% python3 -q
>>> import numpy as np
>>> import numpy.linalg as la
>>> np.set_printoptions(suppress=True, linewidth=100)
>>> rnd = lambda a: np.round(a, 2) + 0
>>> mat = np.load("dump.npy")
>>> mat
array([[ 0,  3,  0,  0,  3,  1,  1,  1,  2,  2,  0,  1],
       [ 3,  2,  2,  0,  0,  0,  2,  0,  1,  0,  0,  1],
       [ 1,  3,  0,  1,  2,  3,  3,  0,  2,  2,  1,  2],
       [ 2,  0,  0,  1,  0,  3,  3,  0,  2,  3,  1,  3],
       [ 1,  2,  3,  0,  0,  2,  3,  1,  2,  3,  1,  1],
       [ 2,  2,  3,  0,  1,  3,  3,  0,  2,  0,  2,  2],
       [12, 11,  8,  0,  3,  1,  9,  1,  6,  2,  0,  5]])
>>> # row 6 dominates
>>> U, s, vt = la.svd(mat)
>>> np.argmax(s[:-1] / (s[1:] + 1e-6)) + 1
np.int64(6)
>>> B = U[:, :6] @ np.diag(s[:6]) @ vt[:6]
>>> rnd(la.norm(mat - B) / la.norm(mat))
np.float64(0.0)
>>> rnd(np.abs(mat - B).max())
np.float64(0.0)
>>> la.matrix_rank(B)
np.int64(6)
>>> la.matrix_rank(mat, rtol=0.05)
np.int64(5)
>>> rnd(B)
array([[ 0.,  3.,  0.,  0.,  3.,  1.,  1.,  1.,  2.,  2.,  0.,  1.],
       [ 3.,  2.,  2.,  0.,  0.,  0.,  2.,  0.,  1.,  0.,  0.,  1.],
       [ 1.,  3.,  0.,  1.,  2.,  3.,  3.,  0.,  2.,  2.,  1.,  2.],
       [ 2.,  0.,  0.,  1.,  0.,  3.,  3.,  0.,  2.,  3.,  1.,  3.],
       [ 1.,  2.,  3.,  0.,  0.,  2.,  3.,  1.,  2.,  3.,  1.,  1.],
       [ 2.,  2.,  3.,  0.,  1.,  3.,  3.,  0.,  2.,  0.,  2.,  2.],
       [12., 11.,  8.,  0.,  3.,  1.,  9.,  1.,  6.,  2.,  0.,  5.]])
